$ python3 -q
>>> import numpy as np
>>> import numpy.linalg as la
>>> np.set_printoptions(precision=3, suppress=True, linewidth=160)
>>> mat = np.load("x.npy")
>>> print(mat)
[[ -5.  -9.   7.  -9.]
 [  0.  -8.   4.  -6.]
 [  0. -12.   6.  -8.]
 [  0.   0.   0.   2.]]
>>> # null space of dimension 1
>>> print(round(float(la.det(mat.T)), 3))
-0.0
>>> print(np.round(la.eigvals(mat), 3) + 0)
[-5. -2.  0.  2.]
>>> print(np.einsum("ij,ji->", mat, mat))
33.0
>>> print(round(float(la.det(mat[::-1])), 3))
-0.0
>>> rk = la.matrix_rank(mat)
>>> print(rk)
3
>>> N = la.svd(mat)[2][rk:].T
>>> print(np.round(N @ N.T, 3) + 0)
[[0.167 0.167 0.333 0.   ]
 [0.167 0.167 0.333 0.   ]
 [0.333 0.333 0.667 0.   ]
 [0.    0.    0.    0.   ]]
>>> print(N.shape)
(4, 1)
>>> print(la.matrix_rank(mat.T @ mat), la.matrix_rank(mat @ mat.T))
3 3
>>> print([int(la.matrix_rank(mat[:, :j + 1])) for j in range(4)])
[1, 2, 2, 3]
>>> print([int(la.matrix_rank(mat[:i])) for i in range(1, len(mat) + 1)])
[1, 2, 3, 3]
>>> print(np.allclose(mat[:-1].T @ la.lstsq(mat[:-1].T, mat[-1])[0], mat[-1]))
True
>>> print(round(float(np.trace(la.pinv(mat) @ mat)), 3))
3.0
>>> print(np.round(mat @ la.pinv(mat) @ mat, 3) + 0)
[[ -5.  -9.   7.  -9.]
 [  0.  -8.   4.  -6.]
 [  0. -12.   6.  -8.]
 [  0.   0.   0.   2.]]
>>> print(la.lstsq(mat[:-1].T, mat[-1])[2])
3
>>> Uu, sig, Vh = la.svd(mat)
>>> print(np.argmax(sig[:-1] / (sig[1:] + 1e-6)) + 1)
3
>>> print(sig.round(3) + 0)
[24.007  4.569  1.671  0.   ]
>>> out = Uu[:, :3] @ np.diag(sig[:3]) @ Vh[:3]
>>> print(la.matrix_rank(mat, rtol=0.05))
3
>>> print(la.matrix_rank(out))
3
>>> print(round(la.norm(mat - out, 2), 3), round(sig[3], 3))
0.0 0.0
>>> data = np.loadtxt("test4.csv", delimiter=",")
>>> print(data)
[[-0.4   -0.43   0.4  ]
 [-0.3    0.877 -0.9  ]
 [-2.3    1.702 -1.7  ]
 [ 0.    -1.623  1.6  ]
 [ 0.3   -0.519  0.5  ]
 [ 1.    -1.179  1.2  ]
 [ 0.     1.695 -1.7  ]
 [-0.5   -2.003  2.   ]
 [ 0.8    0.005  0.   ]
 [-0.7    0.112 -0.1  ]
 [-0.1    0.781 -0.8  ]
 [-0.8   -1.393  1.4  ]]
>>> x = np.array([3, 3, 0])
>>> print(data @ np.eye(3)[2])
[ 0.4 -0.9 -1.7  1.6  0.5  1.2 -1.7  2.   0.  -0.1 -0.8  1.4]
>>> print(np.sign((data @ x).round(6)))
[-1.  1. -1. -1. -1. -1.  1. -1.  1. -1.  1. -1.]
>>> print(data @ (2 * x))
[ -4.98    3.462  -3.588  -9.738  -1.314  -1.074  10.17  -15.018   4.83   -3.528   4.086 -13.158]
>>> print((data @ x).argmax())
6
>>> print((data * x).sum(axis=1))
[-2.49   1.731 -1.794 -4.869 -0.657 -0.537  5.085 -7.509  2.415 -1.764  2.043 -6.579]
>>> print(np.einsum("ij,j->i", data, x))
[-2.49   1.731 -1.794 -4.869 -0.657 -0.537  5.085 -7.509  2.415 -1.764  2.043 -6.579]
>>> x = np.array([2, 1, 1])
>>> target = data @ x
>>> print(target)
[-0.83  -0.623 -4.598 -0.023  0.581  2.021 -0.005 -1.003  1.605 -1.388 -0.219 -1.593]
>>> print(la.solve(data.T @ data, data.T @ target))
[2. 1. 1.]
>>> print(np.round(la.pinv(data) @ data, 3) + 0)
[[1. 0. 0.]
 [0. 1. 0.]
 [0. 0. 1.]]
>>> rng = np.random.default_rng(468)
>>> target = target + 0.1 * rng.normal(size=12)
>>> print(target)
[-0.887 -0.654 -4.622  0.04   0.59   2.075 -0.016 -1.092  1.545 -1.328 -0.107 -1.561]
>>> c, *_ = la.lstsq(data, target)
>>> print([round(float(la.norm(la.solve(data.T @ data + lam * np.eye(3), data.T @ target))), 2) for lam in (0, 1, 10, 100)])
[2.59, 1.79, 0.91, 0.17]
>>> print(c.round())
[2. 1. 1.]
>>> hat = data @ la.solve(data.T @ data, data.T)
>>> print(np.round(hat @ data[:, 0], 3) + 0)
[-0.4 -0.3 -2.3  0.   0.3  1.   0.  -0.5  0.8 -0.7 -0.1 -0.8]
>>> lab = data[:, 1] > np.median(data[:, 1])
>>> r0 = data[lab].mean(axis=0) - data[~lab].mean(axis=0)
>>> print(lab.astype(int))
[0 1 1 0 0 0 1 0 1 1 1 0]
>>> print(((data - data.mean(axis=0)) @ r0 > 0).astype(int))
[0 1 1 0 0 0 1 0 1 1 1 0]
>>> print((((data - data.mean(axis=0)) @ r0 > 0) == lab).mean())
1.0
>>> J = np.loadtxt("run14.csv", delimiter=",")
>>> print(J)
[[ 0.853  0.029 -0.147  0.5  ]
 [ 0.029  0.994  0.029 -0.1  ]
 [-0.147  0.029  0.853  0.5  ]
 [ 0.5   -0.1    0.5   -0.7  ]]
>>> D = la.norm(data[:, None] - data[None], axis=-1)
>>> print(la.norm(data - data.mean(axis=0), axis=1))
[0.389 1.486 3.338 2.066 0.738 1.917 2.641 2.614 1.075 0.588 1.355 1.831]
>>> print(la.matrix_rank(D ** 2))
5
>>> print((D + 1e9 * np.eye(12)).round(6).argmin(axis=1))
[ 4 10  6  7  0  3  1  3  4  0  1  3]
>>> print(D.shape)
(12, 12)
>>> print(np.flatnonzero(D[6] < D.mean() / 2))
[6]
>>> print(D[6].round(6).argsort(kind="stable")[:4])
[ 6  1 10  2]
>>> print(D.mean(axis=1).argmax())
2
>>> print(D[6])
[3.014 1.183 2.3   4.68  3.136 4.204 0.    5.255 2.527 2.357 1.287 4.448]
>>> print(np.unravel_index(D.round(6).argmax(), D.shape))
(np.int64(2), np.int64(7))
>>> Q, R = la.qr(J)
>>> print(np.abs(np.diag(R)))
[1. 1. 1. 1.]
>>> print(R.round(3) + 0)
[[-1.  0.  0.  0.]
 [ 0. -1.  0.  0.]
 [ 0.  0. -1.  0.]
 [ 0.  0.  0. -1.]]
>>> out = la.inv(J)
>>> print(round(float(la.cond(J)), 3))
1.0
>>> print(np.allclose(out, J.T))
True
>>> print(la.inv(out))
[[ 0.853  0.029 -0.147  0.5  ]
 [ 0.029  0.994  0.029 -0.1  ]
 [-0.147  0.029  0.853  0.5  ]
 [ 0.5   -0.1    0.5   -0.7  ]]
>>> print(out)
[[ 0.853  0.029 -0.147  0.5  ]
 [ 0.029  0.994  0.029 -0.1  ]
 [-0.147  0.029  0.853  0.5  ]
 [ 0.5   -0.1    0.5   -0.7  ]]
>>> out = J + rng.integers(-2, 3, (4, 1)) @ rng.integers(-2, 3, (1, 4))
>>> print(out)
[[-3.147 -1.971 -0.147  0.5  ]
 [-3.971 -1.006  0.029 -0.1  ]
 [-2.147 -0.971  0.853  0.5  ]
 [ 4.5    1.9    0.5   -0.7  ]]
>>> print(out - J)
[[-4. -2.  0.  0.]
 [-4. -2.  0.  0.]
 [-2. -1.  0.  0.]
 [ 4.  2.  0.  0.]]
>>> print(np.abs(out - J).sum(axis=1))
[6. 6. 3. 6.]
>>> print(np.round(la.svd(out - J, compute_uv=False), 3) + 0)
[8.062 0.    0.    0.   ]
>>> print(la.matrix_rank(out - J, tol=1e-8))
1
>>> A = np.load("case12.npy")
>>> print(A)
[[  3  -5   4]
 [ 10   1  -4]
 [ 14   9   3]
 [ 10  12  -3]
 [ 14  20  -3]
 [  6  14   3]
 [  1   9   0]
 [  6   7  -5]
 [  9   8  -5]
 [ 17  -1  -6]
 [  9  -9   2]
 [ 14 -10  -6]
 [ 12 -15  -6]
 [ 17 -21 -11]
 [  8 -30 -16]
 [  1 -28 -15]
 [ -5 -25 -14]
 [ -8 -27 -14]
 [ -7 -23 -23]
 [ -4 -21 -16]
 [  4 -20 -17]
 [  5 -12 -14]
 [  1 -18 -23]]
>>> Ac = A - A.mean(axis=0)
>>> Uu, sig, Vh = la.svd(Ac, full_matrices=False)
>>> print(np.abs(Vh[0]).argmax())
1
>>> print(np.searchsorted(np.cumsum(sig ** 2) / (sig ** 2).sum(), 0.9) + 1)
2
>>> print(np.round((sig ** 2).sum() ** 2 / (sig ** 4).sum(), 3))
1.419
>>> print(np.abs(Uu[:, 0]).argmax())
4
>>> print(Vh[0] * np.sign(Vh[0, np.abs(Vh[0]).argmax()]))
[0.25  0.881 0.401]
>>> print(sig ** 2 / (sig ** 2).sum())
[0.83  0.111 0.059]
>>> print(np.round(Ac.mean(axis=0), 3) + 0)
[0. 0. 0.]
>>> print((np.sign(Uu[:, 0]) == np.sign(Uu[0, 0])).astype(int))
[1 1 1 1 1 1 1 1 1 1 1 1 0 0 0 0 0 0 0 0 0 0 0]
>>> x = np.array([-1, 3, -1])
>>> target = A @ x
>>> print(target)
[-22  -3  10  29  49  33  26  20  20 -14 -38 -38 -51 -69 -82 -70 -56 -59 -39 -43 -47 -27 -32]
>>> print(la.solve(A.T @ A, A.T @ target))
[-1.  3. -1.]
>>> target = target + 0.3 * rng.normal(size=23)
>>> print(target)
[-21.985  -2.864  10.412  28.796  49.219  33.189  26.003  20.223  20.096 -13.83  -37.838 -38.06  -50.575 -68.259 -81.887 -70.398 -56.035 -58.83  -38.903
 -43.109 -46.884 -27.273 -32.079]
>>> c, *_ = la.lstsq(A, target)
>>> print(c.round())
[-1.  3. -1.]
>>> print(round(float(la.norm(target - A @ c)), 3))
0.986
>>> print([round(float(la.norm(la.solve(A.T @ A + lam * np.eye(3), A.T @ target))), 2) for lam in (0, 1, 10, 100)])
[3.31, 3.3, 3.27, 3.03]
